$ ipython --no-banner

In [1]: import numpy as np

In [2]: np.set_printoptions(suppress=True, linewidth=140)

In [3]: r0 = np.array([0, 0, 0])

In [4]: rng = np.random.default_rng(90)

In [5]: K = np.outer(rng.normal(size=24), r0) + 0.1 * rng.normal(size=(24, 3))

In [6]: K.round(1) + 0
Out[6]: 
array([[ 0. ,  0. , -0.1],
       [-0.1,  0.1,  0.1],
       [-0.1, -0.1,  0. ],
       [ 0. , -0.1,  0. ],
       [ 0.1,  0. ,  0. ],
       [ 0.1, -0.1, -0.1],
       [ 0.1, -0.3, -0.1],
       [ 0.1,  0. , -0.1],
       [-0.2, -0.1, -0.1],
       [ 0. , -0.2, -0.1],
       [ 0.3, -0.1,  0.1],
       [-0.1, -0.1,  0. ],
       [ 0.1,  0.2, -0.1],
       [ 0. ,  0. ,  0. ],
       [ 0. ,  0. ,  0.1],
       [ 0. ,  0. , -0.1],
       [ 0. ,  0. ,  0.3],
       [ 0. ,  0. ,  0.1],
       [-0.1,  0.1,  0.1],
       [ 0. ,  0.2,  0. ],
       [ 0. ,  0. ,  0.1],
       [ 0.1,  0. , -0.1],
       [ 0. , -0.1,  0. ],
       [ 0. ,  0. ,  0.1]])

In [7]: Z = K[[4, 16]].astype(float)

In [8]: for _ in range(6):
   ...:     z = np.linalg.norm(K[:, None] - Z, axis=-1).argmin(axis=1)
   ...:     Z = np.array([K[z == j].mean(axis=0) for j in range(2)])
   ...: 

In [9]: z
Out[9]: array([0, 1, 0, 0, 0, 0, 0, 0, 0, 0, 0, 0, 0, 0, 0, 0, 1, 0, 1, 1, 0, 0, 0, 1])

In [10]: np.bincount(z)
Out[10]: array([19,  5])

In [11]: Z.round(1) + 0
Out[11]: 
array([[ 0. , -0.1,  0. ],
       [-0.1,  0.1,  0.1]])

In [12]: x = np.array([-4, 5, 6])

In [13]: target = K @ x

In [14]: print(np.round(np.linalg.pinv(K) @ K, 1) + 0)
[[1. 0. 0.]
 [0. 1. 0.]
 [0. 0. 1.]]

In [15]: np.round(np.linalg.lstsq(K, target)[0], 1)
Out[15]: array([-4.,  5.,  6.])

In [16]: target = target + 0.1 * rng.normal(size=24)

In [17]: target.round(1) + 0
Out[17]: 
array([-0.3,  1.8, -0.4, -1. , -0.6, -1.1, -2. , -0.9, -0.2, -1.2, -1.1, -0.2,  0. , -0.1,  0.3, -0.6,  1.7,  0.2,  1.2,  1. ,  0. , -1.5,
       -0.7,  0.7])

In [18]: coef, *_ = np.linalg.lstsq(K, target)

In [19]: coef.round(1)
Out[19]: array([-3.8,  5.2,  5.7])

In [20]: coef.round()
Out[20]: array([-4.,  5.,  6.])

In [21]: Xs = K - K.mean(axis=0)

In [22]: vecs = np.linalg.svd(Xs)[2][:1]

In [23]: B = Xs - Xs @ vecs.T @ vecs

In [24]: np.round((Xs @ vecs.T).std(axis=0), 1)
Out[24]: array([0.1])

In [25]: round(float(np.linalg.norm(B) / np.linalg.norm(Xs)), 1)
Out[25]: 0.8

In [26]: np.linalg.norm(B, axis=1).round(6).argmax()
Out[26]: np.int64(12)

In [27]: B = np.array([[2, -2], [2, 2]])

In [28]: m1 = B + B.T

In [29]: m1
Out[29]: 
array([[4, 0],
       [0, 4]])

In [30]: # 2 blocks once reordered

In [31]: np.diff(m1, axis=0)
Out[31]: array([[-4,  4]])

In [32]: np.linalg.matrix_rank(m1)
Out[32]: np.int64(2)

In [33]: m1.sum(axis=0)
Out[33]: array([4, 4])

In [34]: print(np.unravel_index(np.abs(m1).argmax(), m1.shape))
(np.int64(0), np.int64(0))

In [35]: m1 - m1[0]
Out[35]: 
array([[ 0,  0],
       [-4,  4]])

In [36]: np.abs(m1).max()
Out[36]: np.int64(4)

In [37]: m1.shape
Out[37]: (2, 2)

In [38]: np.round(np.linalg.norm(m1), 1)
Out[38]: np.float64(5.7)

In [39]: m1 @ m1.T
Out[39]: 
array([[16,  0],
       [ 0, 16]])

In [40]: np.round(np.linalg.svd(m1, compute_uv=False), 1)
Out[40]: array([4., 4.])

In [41]: B = np.linalg.inv(m1)

In [42]: round(np.linalg.cond(m1), 1)
Out[42]: np.float64(1.0)

In [43]: print(np.round(np.linalg.slogdet(m1)[0], 1))
1.0

In [44]: (np.abs(B) > 1e-9).astype(int)
Out[44]: 
array([[1, 0],
       [0, 1]])

In [45]: m1 @ B
Out[45]: 
array([[1., 0.],
       [0., 1.]])

In [46]: np.round(np.linalg.det(m1) * B, 1)
Out[46]: 
array([[4., 0.],
       [0., 4.]])

In [47]: B.round(1)
Out[47]: 
array([[0.2, 0. ],
       [0. , 0.2]])

In [48]: X = np.array([[1, 1, 1, 1, 1, 1, 1, 1],
    ...:     [1, -1, -1, 1, 1, -1, -1, 1],
    ...:     [1, 1, -1, -1, 1, 1, -1, -1],
    ...:     [1, -1, -1, 1, -1, 1, 1, -1]])

In [49]: print(X)
[[ 1  1  1  1  1  1  1  1]
 [ 1 -1 -1  1  1 -1 -1  1]
 [ 1  1 -1 -1  1  1 -1 -1]
 [ 1 -1 -1  1 -1  1  1 -1]]

In [50]: B = np.array([[3, -5],
    ...:     [-5, 5],
    ...:     [2, -3],
    ...:     [4, -2],
    ...:     [-2, 5],
    ...:     [-1, -2],
    ...:     [5, -2],
    ...:     [-4, 1]])

In [51]: X @ B
Out[51]: 
array([[  2,  -3],
       [  0,   1],
       [-12,   9],
       [ 20, -19]])

In [52]: np.linalg.matrix_rank(X @ B)
Out[52]: np.int64(2)

In [53]: np.einsum("ij,ij->i", X, X)
Out[53]: array([8, 8, 8, 8])

In [54]: print(np.linalg.matrix_rank(np.vstack([X, B.T])))
6

In [55]: def softmax(z):
    ...:     e = np.exp(z - z.max(axis=-1, keepdims=True))
    ...:     return e / e.sum(axis=-1, keepdims=True)
    ...: 

In [56]: np.round(softmax(10 * X[2]), 1) + 0
Out[56]: array([0.2, 0.2, 0. , 0. , 0.2, 0.2, 0. , 0. ])

In [57]: S = X @ X.T / np.sqrt(8)

In [58]: np.round(softmax(S)[2] @ X, 1)
Out[58]: array([ 1. ,  0.8, -0.9, -0.7,  0.9,  0.9, -0.8, -0.8])

In [59]: r0, g = X[0], X[2]

In [60]: print(r0 @ r0)
8

In [61]: p = (r0 @ g) / (r0 @ r0) * r0

In [62]: (g - p) @ r0
Out[62]: np.float64(0.0)

In [63]: np.linalg.matrix_rank(np.outer(r0, g))
Out[63]: np.int64(1)

In [64]: print(np.outer(r0, g))
[[ 1  1 -1 -1  1  1 -1 -1]
 [ 1  1 -1 -1  1  1 -1 -1]
 [ 1  1 -1 -1  1  1 -1 -1]
 [ 1  1 -1 -1  1  1 -1 -1]
 [ 1  1 -1 -1  1  1 -1 -1]
 [ 1  1 -1 -1  1  1 -1 -1]
 [ 1  1 -1 -1  1  1 -1 -1]
 [ 1  1 -1 -1  1  1 -1 -1]]

In [65]: W1 = np.array([[1, -3, -3, 3],
    ...:     [1, 0, -3, 3],
    ...:     [-1, 0, 2, 1],
    ...:     [3, 2, -2, -1],
    ...:     [-1, 1, 0, 0],
    ...:     [-2, -3, 0, -2],
    ...:     [-3, -3, -3, 0],
    ...:     [-1, 2, 1, -3]])

In [66]: coef = np.array([3, 2, 4, 5])

In [67]: hid = np.maximum(X @ W1 + coef, 0)

In [68]: hid
Out[68]: 
array([[ 0,  0,  0,  6],
       [10, 10,  4,  2],
       [ 4,  0,  0, 12],
       [ 4,  0,  0,  4]])

In [69]: (hid > 0).astype(int)
Out[69]: 
array([[0, 0, 0, 1],
       [1, 1, 1, 1],
       [1, 0, 0, 1],
       [1, 0, 0, 1]])

In [70]: Z = np.array([[0, -2], [2, 0], [3, -2], [0, 2]])

In [71]: hid @ Z
Out[71]: 
array([[  0,  12],
       [ 32, -24],
       [  0,  16],
       [  0,   0]])

In [72]: E = np.load("out14.npy")

In [73]: E
Out[73]: 
array([[-1.,  0.,  0.,  0.],
       [ 0., 15.,  8.,  4.],
       [ 0.,  8.,  3.,  2.],
       [ 0.,  4.,  2.,  0.]])

In [74]: (np.linalg.matrix_power((E != 0) + (E.T != 0) + np.eye(4), 4) > 0).astype(int)
Out[74]: 
array([[1, 0, 0, 0],
       [0, 1, 1, 1],
       [0, 1, 1, 1],
       [0, 1, 1, 1]])

In [75]: r0 = np.array([0, 1, 0, 0])

In [76]: B = E + np.outer(r0, np.eye(4)[3])

In [77]: np.linalg.matrix_rank(np.linalg.inv(B) - np.linalg.inv(E), tol=1e-8)
Out[77]: np.int64(1)

In [78]: round(float(np.linalg.det(B) / np.linalg.det(E)), 1), round(1 + np.linalg.solve(E, r0)[3], 1)
Out[78]: (1.2, np.float64(1.2))

In [79]: Uu, sigma, Vt = np.linalg.svd(E, full_matrices=False)

In [80]: np.round(sigma / sigma[0], 1) + 0
Out[80]: array([1., 0., 0., 0.])

In [81]: np.round(Uu.T @ Uu, 1) + 0
Out[81]: 
array([[1., 0., 0., 0.],
       [0., 1., 0., 0.],
       [0., 0., 1., 0.],
       [0., 0., 0., 1.]])

In [82]: np.round(np.abs(np.linalg.svd(E)[2][-1]), 1)
Out[82]: array([0. , 0.5, 0.8, 0.4])

In [83]: np.argsort(-np.linalg.norm(E, axis=0).round(6), kind="stable")[:3]
Out[83]: array([1, 2, 3])

In [84]: np.linalg.matrix_rank(E, rtol=0.1)
Out[84]: np.int64(1)

In [85]: [round(float(x), 1) for x in np.linalg.svd(E, compute_uv=False)[:3]]
Out[85]: [20.0, 1.0, 1.0]

In [86]: J = np.load("w.npy")

In [87]: print(J)
[[-4.9 -1.  -3.  -1. ]
 [ 1.   2.1  3.   3. ]
 [ 2.   0.  -4.9 -4. ]
 [-5.  -1.  -3.  -0.9]]

In [88]: Uu, sigma, Vt = np.linalg.svd(J, full_matrices=False)

In [89]: print(sigma.round(1) + 0)
[9.6 6.5 1.7 0. ]

In [90]: np.round(sigma / sigma[0], 1) + 0
Out[90]: array([1. , 0.7, 0.2, 0. ])

In [91]: np.round(np.sqrt((sigma ** 2).sum()), 1), round(np.linalg.norm(J), 1)
Out[91]: (np.float64(11.8), np.float64(11.8))

In [92]: Uu.shape, sigma.shape, Vt.shape
Out[92]: ((4, 4), (4,), (4, 4))

In [93]: np.round(Uu.T @ J @ Vt.T, 1) + 0
Out[93]: 
array([[9.6, 0. , 0. , 0. ],
       [0. , 6.5, 0. , 0. ],
       [0. , 0. , 1.7, 0. ],
       [0. , 0. , 0. , 0. ]])

In [94]: print(np.round(Vt @ Vt.T, 1) + 0)
[[1. 0. 0. 0.]
 [0. 1. 0. 0.]
 [0. 0. 1. 0.]
 [0. 0. 0. 1.]]

In [95]: (sigma > 1e-8).sum()
Out[95]: np.int64(4)

In [96]: np.allclose(Uu * sigma @ Vt, J)
Out[96]: True

In [97]: np.round(np.sort(np.abs(np.linalg.eigvals(J))), 1)
Out[97]: array([0.1, 1.6, 2.8, 7.5])

In [98]: np.linalg.determinant(J)
---------------------------------------------------------------------------
AttributeError                            Traceback (most recent call last)
Cell In[98], line 1
----> 1 np.linalg.determinant(J)

AttributeError: module 'numpy.linalg' has no attribute 'determinant'

In [99]: np.allclose(J, J.T)
Out[99]: False

In [100]: np.round(np.linalg.matrix_power(J, 4), 1)
Out[100]: 
array([[  777. ,   200.2,  1887. ,  1132.5],
       [ -479.5,  -121.2, -1243.8,  -750.2],
       [  463.6,   142.9,  1494.8,   937.3],
       [  777. ,   200.2,  1887. ,  1132.5]])

In [101]: np.argsort(-np.linalg.norm(J, axis=0).round(6), kind="stable")[:3]
Out[101]: array([0, 2, 3])

In [102]: np.linalg.cond(J) > 100
Out[102]: np.True_

In [103]: L = np.linalg.cholesky(m1)

In [104]: np.diag(L) ** 2
Out[104]: array([4., 4.])

In [105]: np.linalg.eigvalsh(m1).min() > 0
Out[105]: np.True_

In [106]: B = J / np.sqrt((J ** 2).mean(axis=1, keepdims=True))

In [107]: B[1].round(1)
Out[107]: array([0.4, 0.9, 1.2, 1.2])

In [108]: A = np.load("x.npy")

In [109]: A.round(1)
Out[109]: 
array([[ 0.1, -0.9, -0.5],
       [-0.9,  0.1, -0.5],
       [-0.5, -0.5,  0.7]])

In [110]: # orthonormal columns

In [111]: w, vecs = np.linalg.eigh(A)

In [112]: np.round(np.linalg.eigvalsh(A @ A), 1)
Out[112]: array([1., 1., 1.])

In [113]: np.round(vecs.T @ vecs, 1) + 0
Out[113]: 
array([[1., 0., 0.],
       [0., 1., 0.],
       [0., 0., 1.]])

In [114]: np.round(vecs.T @ A @ vecs, 1) + 0
Out[114]: 
array([[-1.,  0.,  0.],
       [ 0.,  1.,  0.],
       [ 0.,  0.,  1.]])

In [115]: (w > 1e-8).sum(), (w < -1e-8).sum()
Out[115]: (np.int64(2), np.int64(1))

In [116]: print(np.round(np.linalg.svd(A, compute_uv=False), 1))
[1. 1. 1.]

In [117]: w.round(1)
Out[117]: array([-1.,  1.,  1.])

In [118]: M = np.maximum(np.array([[1, 0],
     ...:     [1, 1],
     ...:     [3, 3],
     ...:     [1, 2],
     ...:     [3, 1],
     ...:     [0, 3],
     ...:     [3, 2],
     ...:     [1, 3],
     ...:     [0, 1],
     ...:     [0, 2],
     ...:     [3, 3]]) @ np.array([[2, -2, 2], [2, -2, -1]]) + np.array([3, -3, 2]), 0)

In [119]: M
Out[119]: 
array([[ 5,  0,  4],
       [ 7,  0,  3],
       [15,  0,  5],
       [ 9,  0,  2],
       [11,  0,  7],
       [ 9,  0,  0],
       [13,  0,  6],
       [11,  0,  1],
       [ 5,  0,  1],
       [ 7,  0,  0],
       [15,  0,  5]])

In [120]: x = np.array([4, 1, 5])

In [121]: M @ np.eye(3)[1]
Out[121]: array([0., 0., 0., 0., 0., 0., 0., 0., 0., 0., 0.])

In [122]: (M * x).sum(axis=1)
Out[122]: array([40, 43, 85, 46, 79, 36, 82, 49, 25, 28, 85])

In [123]: np.sign((M @ x).round(6))
Out[123]: array([1, 1, 1, 1, 1, 1, 1, 1, 1, 1, 1])

In [124]: print(M @ (2 * x))
[ 80  86 170  92 158  72 164  98  50  56 170]

In [125]: Uu, sigma, Vt = np.linalg.svd(M)

In [126]: vecs = Vt[:(sigma > 1e-8).sum()]

In [127]: x = M[6] + 2 * M[10] + rng.integers(2) * np.eye(3)[0]

In [128]: x
Out[128]: array([43.,  0., 16.])

In [129]: np.round(np.diag(vecs.T @ vecs), 1)
Out[129]: array([1., 0., 1.])

In [130]: W0 = np.load("a.npy")

In [131]: W0
Out[131]: 
array([[ 5,  1,  5],
       [ 9,  3,  8],
       [12,  8, 10],
       [14, 11, 15],
       [17, 15, 15],
       [22, 16, 19],
       [25, 19, 22],
       [27, 24, 25],
       [28, 27, 27],
       [32, 31, 31]])

In [132]: z = W0[:, 1] > np.median(W0[:, 1])

In [133]: r0 = W0[z].mean(axis=0) - W0[~z].mean(axis=0)

In [134]: r0.round(1)
Out[134]: array([15.4, 15.8, 14.2])

In [135]: np.argsort(-np.abs(r0).round(6), kind="stable")
Out[135]: array([1, 0, 2])

In [136]: (((W0 - W0.mean(axis=0)) @ r0 > 0) == z).mean()
Out[136]: np.float64(1.0)

In [137]: z.astype(int)
Out[137]: array([0, 0, 0, 0, 0, 1, 1, 1, 1, 1])
